% ipython --no-banner

In [1]: import numpy as np

In [2]: import numpy.linalg as la

In [3]: np.set_printoptions(precision=2, suppress=True, linewidth=160)

In [4]: data = np.loadtxt("sample16.csv", delimiter=",")

In [5]: print(data)
[[-60.   1.   1.  -2.  -1.  -1.  -1.  -1.   0.   2.   0.  -1.   0.   2.   1.]
 [  1. -58.  -1.   1.   2.  -2.   0.   0.  -1.  -1.   1.   2.   2.  -1.   0.]
 [  2.  -2.  62.   2.  -2.   2.   1.   2.   0.   2.  -2.   1.   2.  -1.   1.]
 [  1.   1.  -2. -19.   1.   1.  -2.  -1.  -2.   2.  -2.   0.  -2.   0.  -1.]
 [ -2.   1.  -1.   1. -18.  -2.   0.  -2.  -1.  -2.   1.  -2.   0.  -2.   2.]
 [  2.  -1.  -2.   1.  -1.  38.  -2.  -2.  -2.   2.   0.  -1.   0.   0.   1.]
 [ -2.   1.   0.  -2.   1.  -2. -38.  -2.  -2.   1.  -1.   0.  -1.   2.   1.]
 [  0.   2.  -1.  -2.  -2.  -2.   0.   1.  -1.  -1.  -1.  -1.  -2.  -1.   1.]
 [ -1.   0.  -2.  -2.  -1.   2.  -2.   1.  19.   2.  -2.  -1.   2.   2.  -2.]
 [ -2.   0.   0.  -1.   1.   2.   1.   0.   2.  40.   1.  -2.  -2.   2.   2.]
 [  1.   1.   1.   0.   1.   1.   1.   0.   0.   0. -58.   2.   2.  -2.  -2.]
 [ -1.  -2.   1.   0.   2.  -2.  -2.   2.   0.   1.   1. -61.  -1.   1.   2.]
 [ -2.   2.   1.  -1.   0.   0.   1.   0.   0.   0.   0.   0.  20.   2.  -1.]
 [ -1.  -2.   1.   0.   1.  -1.  -2.  -1.   0.  -2.  -2.  -1.   1.  19.  -2.]
 [  1.  -1.  -2.   0.   1.  -1.   1.  -1.   1.   1.  -2.   1.  -1.   1.  58.]]

In [6]: t = np.radians(180)

In [7]: R = np.eye(15)

In [8]: R[3, 3] = R[1, 1] = np.cos(t)

In [9]: R[3, 1], R[1, 3] = -np.sin(t), np.sin(t)

In [10]: out = data @ R.T

In [11]: print(round(la.det(R), 2), np.trace(R))
1.0 11.0

In [12]: np.abs(out - data).max(axis=0)
Out[12]: array([  0., 116.,   0.,  38.,   0.,   0.,   0.,   0.,   0.,   0.,   0.,   0.,   0.,   0.,   0.])

In [13]: T = np.stack([data, 4 * data, data[::-1]])

In [14]: T.shape
Out[14]: (3, 15, 15)

In [15]: A = np.load("data.npy")

In [16]: print(A)
[[-1.5   1.03 -1.52  1.52  1.51 -1.53 -1.5  -1.56 -0.46 -1.54]
 [-0.5   0.32 -0.54  0.54  0.51 -0.51 -0.5  -0.53 -0.18 -0.57]
 [ 0.99 -0.66  1.   -1.01 -1.    1.    0.94  1.03  0.3   0.96]
 [ 1.13 -0.78  1.11 -1.14 -1.14  1.07  1.16  1.1   0.36  1.12]
 [-0.24  0.13 -0.2   0.24  0.22 -0.23 -0.23 -0.26 -0.05 -0.22]
 [ 0.63 -0.37  0.64 -0.63 -0.62  0.64  0.65  0.66  0.17  0.62]
 [ 1.17 -0.8   1.21 -1.2  -1.2   1.2   1.19  1.17  0.37  1.21]
 [ 2.47 -1.66  2.47 -2.49 -2.5   2.51  2.52  2.46  0.81  2.49]
 [-1.37  0.92 -1.38  1.4   1.41 -1.4  -1.41 -1.37 -0.47 -1.38]
 [-0.71  0.46 -0.71  0.71  0.7  -0.73 -0.73 -0.71 -0.25 -0.71]
 [-0.58  0.39 -0.63  0.57  0.56 -0.57 -0.57 -0.57 -0.18 -0.56]
 [ 3.96 -2.59  3.94 -3.95 -3.94  3.92  3.92  3.93  1.33  3.93]
 [-1.26  0.86 -1.29  1.25  1.24 -1.27 -1.25 -1.27 -0.43 -1.26]
 [-0.48  0.3  -0.45  0.5   0.49 -0.46 -0.45 -0.46 -0.17 -0.52]
 [ 3.51 -2.34  3.53 -3.54 -3.52  3.51  3.53  3.49  1.2   3.52]
 [-3.66  2.43 -3.69  3.66  3.69 -3.66 -3.68 -3.68 -1.25 -3.68]
 [ 0.45 -0.3   0.45 -0.43 -0.46  0.47  0.49  0.42  0.16  0.41]
 [-0.42  0.33 -0.44  0.5   0.41 -0.43 -0.47 -0.44 -0.16 -0.44]
 [ 1.51 -1.    1.49 -1.48 -1.5   1.5   1.49  1.5   0.49  1.55]
 [ 0.8  -0.53  0.83 -0.86 -0.8   0.83  0.84  0.82  0.26  0.8 ]
 [-2.21  1.46 -2.23  2.18  2.19 -2.2  -2.21 -2.18 -0.76 -2.2 ]
 [-2.57  1.67 -2.63  2.59  2.6  -2.6  -2.59 -2.56 -0.88 -2.56]
 [ 0.39 -0.29  0.43 -0.38 -0.37  0.38  0.41  0.43  0.15  0.41]
 [-0.01  0.01 -0.04  0.03  0.04 -0.05 -0.06 -0.02 -0.01 -0.03]
 [ 2.88 -1.92  2.91 -2.89 -2.86  2.9   2.91  2.91  0.95  2.89]
 [ 1.63 -1.04  1.64 -1.62 -1.6   1.63  1.6   1.6   0.55  1.61]
 [ 1.8  -1.21  1.76 -1.8  -1.8   1.77  1.81  1.8   0.61  1.83]
 [-1.07  0.73 -1.08  1.08  1.06 -1.08 -1.05 -1.05 -0.38 -1.07]]

In [17]: rng = np.random.default_rng(264)

In [18]: out = A + rng.integers(-2, 3, (28, 1)) @ rng.integers(-2, 3, (1, 10))

In [19]: out
Out[19]: 
array([[ 0.5 ,  5.03, -1.52, -2.48,  5.51,  2.47, -3.5 ,  0.44, -4.46,  0.46],
       [ 0.5 ,  2.32, -0.54, -1.46,  2.51,  1.49, -1.5 ,  0.47, -2.18,  0.43],
       [ 0.99, -0.66,  1.  , -1.01, -1.  ,  1.  ,  0.94,  1.03,  0.3 ,  0.96],
       [ 1.13, -0.78,  1.11, -1.14, -1.14,  1.07,  1.16,  1.1 ,  0.36,  1.12],
       [-1.24, -1.87, -0.2 ,  2.24, -1.78, -2.23,  0.77, -1.26,  1.95, -1.22],
       [ 1.63,  1.63,  0.64, -2.63,  1.38,  2.64, -0.35,  1.66, -1.83,  1.62],
       [-0.83, -4.8 ,  1.21,  2.8 , -5.2 , -2.8 ,  3.19, -0.83,  4.37, -0.79],
       [ 4.47,  2.34,  2.47, -6.49,  1.5 ,  6.51,  0.52,  4.46, -3.19,  4.49],
       [-3.37, -3.08, -1.38,  5.4 , -2.59, -5.4 ,  0.59, -3.37,  3.53, -3.38],
       [-0.71,  0.46, -0.71,  0.71,  0.7 , -0.73, -0.73, -0.71, -0.25, -0.71],
       [-1.58, -1.61, -0.63,  2.57, -1.44, -2.57,  0.43, -1.57,  1.82, -1.56],
       [ 5.96,  1.41,  3.94, -7.95,  0.06,  7.92,  1.92,  5.93, -2.67,  5.93],
       [-0.26,  2.86, -1.29, -0.75,  3.24,  0.73, -2.25, -0.27, -2.43, -0.26],
       [-0.48,  0.3 , -0.45,  0.5 ,  0.49, -0.46, -0.45, -0.46, -0.17, -0.52],
       [ 2.51, -4.34,  3.53, -1.54, -5.52,  1.51,  4.53,  2.49,  3.2 ,  2.52],
       [-5.66, -1.57, -3.69,  7.66, -0.31, -7.66, -1.68, -5.68,  2.75, -5.68],
       [ 0.45, -0.3 ,  0.45, -0.43, -0.46,  0.47,  0.49,  0.42,  0.16,  0.41],
       [-2.42, -3.67, -0.44,  4.5 , -3.59, -4.43,  1.53, -2.44,  3.84, -2.44],
       [ 1.51, -1.  ,  1.49, -1.48, -1.5 ,  1.5 ,  1.49,  1.5 ,  0.49,  1.55],
       [-1.2 , -4.53,  0.83,  3.14, -4.8 , -3.17,  2.84, -1.18,  4.26, -1.2 ],
       [-4.21, -2.54, -2.23,  6.18, -1.81, -6.2 , -0.21, -4.18,  3.24, -4.2 ],
       [-0.57,  5.67, -2.63, -1.41,  6.6 ,  1.4 , -4.59, -0.56, -4.88, -0.56],
       [-1.61, -4.29,  0.43,  3.62, -4.37, -3.62,  2.41, -1.57,  4.15, -1.59],
       [ 1.99,  4.01, -0.04, -3.97,  4.04,  3.95, -2.06,  1.98, -4.01,  1.97],
       [ 1.88, -3.92,  2.91, -0.89, -4.86,  0.9 ,  3.91,  1.91,  2.95,  1.89],
       [ 0.63, -3.04,  1.64,  0.38, -3.6 , -0.37,  2.6 ,  0.6 ,  2.55,  0.61],
       [ 3.8 ,  2.79,  1.76, -5.8 ,  2.2 ,  5.77, -0.19,  3.8 , -3.39,  3.83],
       [-1.07,  0.73, -1.08,  1.08,  1.06, -1.08, -1.05, -1.05, -0.38, -1.07]])

In [20]: la.matrix_rank(out - A, tol=1e-8)
Out[20]: np.int64(1)

In [21]: Xs = A - A.mean(axis=0)

In [22]: V = la.svd(Xs)[2][:1]

In [23]: out = Xs - Xs @ V.T @ V

In [24]: la.norm(out, axis=1).round(6).argmax()
Out[24]: np.int64(17)

In [25]: Q, V = la.qr(A[:, :3])[0], la.qr(A[:, 3:])[0]

In [26]: sv = la.svd(Q.T @ V, compute_uv=False)

In [27]: sv
Out[27]: array([1.  , 0.53, 0.38])

In [28]: np.degrees(np.arccos(sv.clip(0, 1)))
Out[28]: array([ 0.37, 57.86, 67.59])

In [29]: round(la.norm(Q @ Q.T - V @ V.T, 2), 2)
Out[29]: np.float64(1.0)

In [30]: out = np.array([[-2, 1],
    ...:     [-2, -2],
    ...:     [-2, -3],
    ...:     [-2, 1],
    ...:     [2, 1],
    ...:     [3, -3],
    ...:     [3, 1],
    ...:     [-2, -1],
    ...:     [-1, 1],
    ...:     [-1, 2]])

In [31]: np.vstack([A, out.T]).shape
Out[31]: (30, 10)

In [32]: m1 = np.load("case2.npy")

In [33]: print(m1)
[[3 4 2 4 3 4 2 3]
 [3 4 2 4 3 4 2 3]
 [2 3 1 3 2 3 1 2]
 [1 2 0 2 1 2 0 1]
 [4 5 3 5 4 5 3 4]
 [4 5 3 5 4 5 3 4]
 [2 3 1 3 2 3 1 2]
 [1 2 0 2 1 2 0 1]
 [3 4 2 4 3 4 2 3]
 [4 5 3 5 4 5 3 4]
 [2 3 1 3 2 3 1 2]
 [2 3 1 3 2 3 1 2]
 [1 2 0 2 1 2 0 1]
 [3 4 2 4 3 4 2 3]]

In [34]: x0 = np.array([2, 1, 1, 0, -2, 0, 1, 1])

In [35]: a = np.maximum(m1 @ x0, 0)

In [36]: np.tanh(m1 @ x0)
Out[36]: array([1., 1., 1., 1., 1., 1., 1., 1., 1., 1., 1., 1., 1., 1.])
